$ ipython --no-banner

In [1]: import numpy as np

In [2]: import numpy.linalg as la

In [3]: np.set_printoptions(precision=4, suppress=True, linewidth=140)

In [4]: rd = lambda a: np.round(a, 4) + 0

In [5]: K = np.load("layer0.npy")

In [6]: K
Out[6]: 
array([[ 0,  0,  0],
       [ 0,  0,  0],
       [ 0,  0,  0],
       [ 0,  0,  0],
       [-2, -1,  0],
       [-1,  2,  1],
       [ 0,  0,  0]])

In [7]: np.allclose(K[:-1].T @ la.lstsq(K[:-1].T, K[-1])[0], K[-1])
Out[7]: True

In [8]: r = la.matrix_rank(K)

In [9]: r
Out[9]: np.int64(2)

In [10]: N = la.svd(K)[2][r:].T

In [11]: rd(K @ N)
Out[11]: 
array([[0.],
       [0.],
       [0.],
       [0.],
       [0.],
       [0.],
       [0.]])

In [12]: [int(la.matrix_rank(K[:i])) for i in range(1, len(K) + 1)]
Out[12]: [0, 0, 0, 0, 1, 2, 2]

In [13]: np.allclose(K @ N, 0)
Out[13]: True

In [14]: [round(float(x), 4) for x in la.svd(K, compute_uv=False)[:3]]
Out[14]: [2.4495, 2.2361, 0.0]

In [15]: la.matrix_rank(K, rtol=0.1)
Out[15]: np.int64(2)

In [16]: r0 = np.array([-2, 1])

In [17]: np.cross(K[0, :3], K[5, :3])
Out[17]: array([0, 0, 0])

In [18]: np.array([np.convolve(row, r0, "same") for row in K])
Out[18]: 
array([[ 0,  0,  0],
       [ 0,  0,  0],
       [ 0,  0,  0],
       [ 0,  0,  0],
       [ 4,  0, -1],
       [ 2, -5,  0],
       [ 0,  0,  0]])

In [19]: x0 = np.array([-1, -5, -5])

In [20]: a = np.maximum(K @ x0, 0)

In [21]: np.maximum(K @ (3 * x0), 0)
Out[21]: array([ 0,  0,  0,  0, 21,  0,  0])

In [22]: np.maximum(K @ x0, 0) - np.maximum(-K @ x0, 0)
Out[22]: array([  0,   0,   0,   0,   7, -14,   0])

In [23]: np.flatnonzero(a > 1e-9)
Out[23]: array([4])

In [24]: E = np.load("block11.npy")

In [25]: E
Out[25]: 
array([[-28,  36,  36, -35,  45,  45],
       [-16,   4,  -4, -20,   5,  -5],
       [-20, -28, -16, -25, -35, -20],
       [ -7,   9,   9,  35, -45, -45],
       [ -4,   1,  -1,  20,  -5,   5],
       [ -5,  -7,  -4,  25,  35,  20]])

In [26]: r0 = np.array([3, 3, 1, 1, 3, 4])

In [27]: M2 = E + np.outer(r0, np.eye(6)[3])

In [28]: rd(la.det(M2) / la.det(E)), rd(1 + la.solve(E, r0)[3])
Out[28]: (np.float64(1.0762), np.float64(1.0762))

In [29]: O, vecs = la.qr(E[:, :1])[0], la.qr(E[:, 1:])[0]

In [30]: sv = la.svd(O.T @ vecs, compute_uv=False)

In [31]: rd(sv)
Out[31]: array([0.6883])

In [32]: rd(np.degrees(np.arccos(sv.clip(0, 1))))
Out[32]: array([46.5064])
